>>> import numpy as np
>>> import numpy.linalg as la
>>> np.set_printoptions(precision=1, suppress=True, linewidth=140, legacy="1.25")
>>> rd = lambda a: np.round(a, 1) + 0
>>> F = np.load("block10.npy")
>>> F
array([[  1,  -2,  -2,  -2],
       [  1,  -2,  -2,  -3],
       [ -1,  -1,  -2,  -4],
       [ -3,  -3,  -2,  -5],
       [ -4,  -3,  -2,  -5],
       [ -5,  -1,  -2,  -4],
       [ -7,   1,  -3,  -6],
       [ -6,   0,  -2,  -8],
       [ -6,   0,  -3,  -7],
       [ -8,  -1,  -5,  -8],
       [ -7,  -2,  -4,  -8],
       [ -5,  -2,  -3,  -9],
       [ -5,  -2,  -1, -10],
       [ -4,  -4,   1, -12],
       [ -2,  -2,   1, -12],
       [ -1,  -3,   2, -11],
       [ -1,  -1,   1,  -9],
       [  1,  -3,  -1, -11],
       [ -1,  -4,  -3, -12],
       [ -3,  -6,  -1, -14],
       [ -1,  -8,  -3, -14],
       [  1,  -8,  -2, -12]])
>>> Ac = (F - F.mean(axis=0)) / F.std(axis=0)
>>> rd(Ac.std(axis=0))
array([1., 1., 1., 1.])
>>> c = la.lstsq(np.delete(Ac, 2, axis=1), Ac[:, 2])[0]
>>> rd(c)
array([ 0.7,  0.6, -0.6])
>>> rd(1 - np.var(Ac[:, 2] - np.delete(Ac, 2, axis=1) @ c))
0.4
>>> O, evecs = la.qr(F[:, :1])[0], la.qr(F[:, 1:])[0]
>>> sv = la.svd(O.T @ evecs, compute_uv=False)
>>> rd(sv)
array([0.9])
>>> labels = F[:, 2] > np.median(F[:, 2])
>>> u = F[labels].mean(axis=0) - F[~labels].mean(axis=0)
>>> ((F - F.mean(axis=0)) @ u > 0).astype(int)
array([0, 0, 0, 0, 0, 0, 0, 0, 0, 0, 0, 0, 1, 1, 1, 1, 1, 1, 1, 1, 1, 1])
>>> labels.astype(int)
array([0, 0, 0, 0, 0, 0, 0, 0, 0, 0, 0, 0, 1, 1, 1, 1, 1, 1, 0, 1, 0, 0])
>>> rd((((F - F.mean(axis=0)) @ u > 0) == labels).mean())
0.9
>>> Y = np.array([[1]])
>>> Z = np.array([[-2]])
>>> M = np.block([[Y, np.array([[-1]])], [np.zeros((1, 1)), Z]])
>>> M
array([[ 1., -1.],
       [ 0., -2.]])
>>> evals, evecs = la.eig(M)
>>> rd(np.sort(la.eigvals(la.inv(M))))
array([-0.5,  1. ])
>>> data = np.load("out9.npy")
>>> data
array([[ 1,  1,  1,  1, -1, -1, -1, -1],
       [ 1, -1,  1, -1, -1,  1, -1,  1],
       [ 1,  1,  1,  1,  1,  1,  1,  1],
       [ 1, -1, -1,  1,  1, -1, -1,  1]])
>>> Y = np.c_[F[:, :1] @ np.array([[2]]), np.array([1, 2, 0, 1, 1, 2, 1, 0, 2, 2, 2, 0, 2, 1, 2, 1, 0, 2, 0, 0, 0, 1])]
>>> Y
array([[  2,   1],
       [  2,   2],
       [ -2,   0],
       [ -6,   1],
       [ -8,   1],
       [-10,   2],
       [-14,   1],
       [-12,   0],
       [-12,   2],
       [-16,   2],
       [-14,   2],
       [-10,   0],
       [-10,   2],
       [ -8,   1],
       [ -4,   2],
       [ -2,   1],
       [ -2,   0],
       [  2,   2],
       [ -2,   0],
       [ -6,   0],
       [ -2,   0],
       [  2,   1]])
>>> la.matrix_rank(np.c_[F, Y])
5
>>> rd(la.norm(Y - F @ la.lstsq(F, Y)[0], axis=0))
array([0. , 4.2])
>>> Y = data / la.norm(data, axis=1)
Traceback (most recent call last):
  File "<python-input-31>", line 1, in <module>
    Y = data / la.norm(data, axis=1)
        ~~~~~^~~~~~~~~~~~~~~~~~~~~~~
ValueError: operands could not be broadcast together with shapes (4,8) (4,) 
>>> Y = data / la.norm(data, axis=1, keepdims=True)
>>> G = Y @ Y.T
>>> rd(G)
array([[1., 0., 0., 0.],
       [0., 1., 0., 0.],
       [0., 0., 1., 0.],
       [0., 0., 0., 1.]])
>>> (G - 2 * np.eye(4)).round(6).argmax(axis=1)
array([1, 0, 0, 0])
>>> u = np.array([-1, 2, 1])
>>> np.array([np.convolve(row, u, "same") for row in data])
array([[ 1,  2,  2,  4,  0, -2, -2, -3],
       [ 3, -2,  2,  0, -4,  2, -2,  1],
       [ 1,  2,  2,  2,  2,  2,  2,  3],
       [ 3,  0, -4,  0,  4,  0, -4,  1]])
>>> np.cross(data[2, :3], data[3, :3])
array([ 0,  2, -2])
>>> np.convolve(data[2], u)
array([-1,  1,  2,  2,  2,  2,  2,  2,  3,  1])
>>> np.correlate(data[2], data[3], "full")
array([ 1,  0, -1,  0,  1,  0, -1,  0, -1,  0,  1,  0, -1,  0,  1])
